>>> import numpy as np
>>> np.set_printoptions(precision=2, suppress=True, linewidth=200, floatmode="fixed")
>>> tidy = lambda a: np.round(a, 2) + 0
>>> arr = np.load("w.npy")
>>> arr
array([[ 5,  8,  7,  6,  1,  2,  9,  6],
       [ 8, 13, 11,  9,  2,  4, 15,  9],
       [ 7, 11, 10,  9,  1,  2, 12,  9],
       [ 6,  9,  9,  9,  0,  0,  9,  9],
       [ 1,  2,  1,  0,  1,  2,  3,  0],
       [ 2,  4,  2,  0,  2,  4,  6,  0],
       [ 9, 15, 12,  9,  3,  6, 18,  9],
       [ 6,  9,  9,  9,  0,  0,  9,  9]])
>>> left, sigma, Vh = np.linalg.svd(arr)
>>> vecs = Vh[:(sigma > 1e-8).sum()]
>>> rng = np.random.default_rng(807770)
>>> x = arr[4] + 3 * arr[3] + rng.integers(2) * np.eye(8)[0]
>>> x
array([20.00, 29.00, 28.00, 27.00,  1.00,  2.00, 30.00, 27.00])
>>> tidy(np.linalg.norm(x - vecs.T @ vecs @ x))
np.float64(0.96)
>>> np.linalg.matrix_rank(np.vstack([arr, x]))
np.int64(3)
>>> tidy(np.diag(vecs.T @ vecs))
array([0.08, 0.23, 0.19, 0.31, 0.08, 0.34, 0.45, 0.31])
>>> J = np.load("test10.npy")
>>> tidy(J)
array([[ 0.52, -0.34,  0.75,  0.21],
       [-0.34,  0.75,  0.54,  0.15],
       [ 0.75,  0.54, -0.19, -0.32],
       [ 0.21,  0.15, -0.32,  0.91]])
>>> x = np.array([0, 4, 2, 4])
>>> rhs = J @ x
>>> coef, lr = np.zeros(4), 1 / np.linalg.norm(J, 2) ** 2
>>> for i in range(3):
...     coef -= lr * J.T @ (J @ coef - rhs)
...     if i % 1 == 0: print(i, round(np.linalg.norm(J @ coef - rhs), 2))
... 
0 0.0
1 0.0
2 0.0
>>> tidy(np.linalg.cond(J))
np.float64(1.0)
>>> tidy(coef)
array([0.00, 4.00, 2.00, 4.00])
>>> tidy(J.T @ J)
array([[1.00, 0.00, 0.00, 0.00],
       [0.00, 1.00, 0.00, 0.00],
       [0.00, 0.00, 1.00, 0.00],
       [0.00, 0.00, 0.00, 1.00]])
>>> tidy(np.linalg.svd(J, compute_uv=False))
array([1.00, 1.00, 1.00, 1.00])
>>> tidy(np.linalg.norm(J, axis=0))
array([1.00, 1.00, 1.00, 1.00])
>>> tidy(np.linalg.pinv(J))
array([[ 0.52, -0.34,  0.75,  0.21],
       [-0.34,  0.75,  0.54,  0.15],
       [ 0.75,  0.54, -0.19, -0.32],
       [ 0.21,  0.15, -0.32,  0.91]])
